>>> import numpy as np
>>> from numpy import linalg as LA
>>> np.set_printoptions(precision=1, suppress=True, linewidth=100, floatmode="fixed")
>>> m1 = np.loadtxt("arr.csv", delimiter=",")
>>> m1
array([[ 0.7,  2.1, -2.1, -1.3, -0.6,  0.5, -1.0, -0.1,  2.1,  2.0, -0.4],
       [ 2.1, -4.2, -1.5,  1.8,  0.4,  0.3,  1.1,  1.4, -1.3, -0.1, -0.5],
       [-2.1, -1.5, -0.2, -0.3, -0.2, -0.5, -1.3, -4.2,  0.7,  2.7,  2.9],
       [-1.3,  1.8, -0.3,  0.1,  2.1,  3.6, -0.8, -2.6,  1.7, -2.9,  0.8],
       [-0.6,  0.4, -0.2,  2.1, -2.9, -1.5,  0.2, -0.5,  3.5, -0.2,  1.4],
       [ 0.5,  0.3, -0.5,  3.6, -1.5,  0.1, -0.7, -2.3, -2.2,  0.9, -0.3],
       [-1.0,  1.1, -1.3, -0.8,  0.2, -0.7, -0.7,  1.1,  0.4,  1.7,  0.4],
       [-0.1,  1.4, -4.2, -2.6, -0.5, -2.3,  1.1, -3.2, -3.1, -1.4, -2.0],
       [ 2.1, -1.3,  0.7,  1.7,  3.5, -2.2,  0.4, -3.1,  1.6,  1.0, -2.1],
       [ 2.0, -0.1,  2.7, -2.9, -0.2,  0.9,  1.7, -1.4,  1.0, -2.9, -0.7],
       [-0.4, -0.5,  2.9,  0.8,  1.4, -0.3,  0.4, -2.0, -2.1, -0.7,  1.6]])
>>> # looks like rank 10
>>> left, s, Vh = LA.svd(m1)
>>> V = Vh[:(s > 1e-8).sum()]
>>> rng = np.random.default_rng(85)
>>> x = m1[3] + 3 * m1[7] + rng.integers(2) * np.eye(11)[0]
>>> x
array([ -0.7,   6.0, -12.9,  -7.7,   0.5,  -3.3,   2.6, -12.2,  -7.7,  -7.0,  -5.2])
>>> np.round(LA.norm(x - V.T @ V @ x), 1)
np.float64(0.3)
>>> left, s, Vh = LA.svd(m1)
>>> s.round(1) + 0
array([8.0, 8.0, 8.0, 8.0, 6.0, 5.0, 5.0, 4.0, 3.0, 1.0, 0.0])
>>> np.argmax(s[:-1] / (s[1:] + 1e-6)) + 1
np.int64(10)
>>> out = left[:, :10] @ np.diag(s[:10]) @ Vh[:10]
>>> round(np.abs(m1 - out).max(), 1)
np.float64(0.0)
>>> round(LA.norm(m1 - out, 2), 1), round(float(s[10]), 1)
(np.float64(0.0), 0.0)
>>> feats = np.load("data.npy")
>>> feats
array([[  2.8,  -0.9,  -3.5,  -1.7,   6.3,   7.9,   0.5],
       [  4.9,   1.8,  -2.1,  -2.0, -10.6,   6.7,   3.0],
       [ -0.4,   0.9,   3.5,  -0.5,   0.8,  -4.3,   2.8],
       [ 10.4,  -2.7,  -0.2,   3.8,   5.7,   0.3,   0.5],
       [  0.9,   0.7,   1.1,  -5.7, -10.3,  -1.8,   4.9],
       [  4.1,  -1.3,   0.7,   2.7,  -0.8,  -9.2,   8.3],
       [ -3.3,   2.9,   0.5,  -3.8,   3.0,  -5.0,   0.6],
       [ -5.3,  -1.0,   0.7,   5.0,  -6.7,  -4.9,   4.2],
       [  5.7,   2.1,   1.7,   0.1,   3.2,  -1.6,   1.8],
       [  1.8,   3.2,   3.3,   2.0,   3.3,  -3.8,   2.3],
       [ -0.8,  -3.8,  -3.1,   5.4,  -2.4,   1.7,   6.2],
       [  1.3,   2.3,   1.3,  -3.9,  -2.7,  -0.8,  -3.7],
       [ -1.9,   5.6,   0.9,  -3.4,  -2.7,  -3.0,   1.3],
       [  5.7,   7.8,  -4.1,  -7.0,   0.7,   4.1,   1.3],
       [ -1.3,   2.5,   2.1,  -2.8,  -4.2,   2.2,  -1.7],
       [ -0.8,   4.1,  -4.2,  -8.0,  -0.8,   9.1,  -1.4],
       [ -6.2,  -3.0,  -0.2,  -0.7,  -5.4,   2.4,  -2.9],
       [ -1.8,   3.7,   1.4,  -2.6,  -4.3,   9.3,  -1.4],
       [  0.0,  -6.5,  -0.3,  -4.4,   6.7,   3.6,   0.3],
       [  5.1,  -0.5,  -2.0,   0.9,  -7.3,   6.7,  -1.8],
       [ -0.1,  -4.5,   0.3,   1.5,   5.2,  -7.0,  -2.3],
       [  1.2,  -1.5,   3.8,   2.9,  -2.7,   0.9,   0.3],
       [  1.3,   0.9,   0.2,  -5.8,   2.2,  -0.4,  -1.1],
       [ -2.5,  -6.7,   0.0,   4.7,  -3.6, -12.0,  -1.4],
       [  3.0,   1.3,   1.9,   2.2,   0.9,  -0.5,   2.8],
       [  0.5,   3.5,  -1.8,  -4.7,   8.4,  -1.7,  -3.6],
       [  0.7,   2.6,   0.5,   7.0,   4.7,  -6.1,   1.1],
       [  7.7,   0.3,   0.0,   2.9,   4.4,  -4.8,  -4.1],
       [  3.4,  -1.7,   0.1,  -1.4,   3.8,  -4.9,  -7.1],
       [ -6.5,   1.1,  -3.9,   1.8,  -7.2,   1.5,  -5.1]])
>>> P = feats @ LA.solve(feats.T @ feats, feats.T)
>>> np.allclose(P @ P, P)
True
>>> np.round(np.trace(P), 1)
np.float64(7.0)
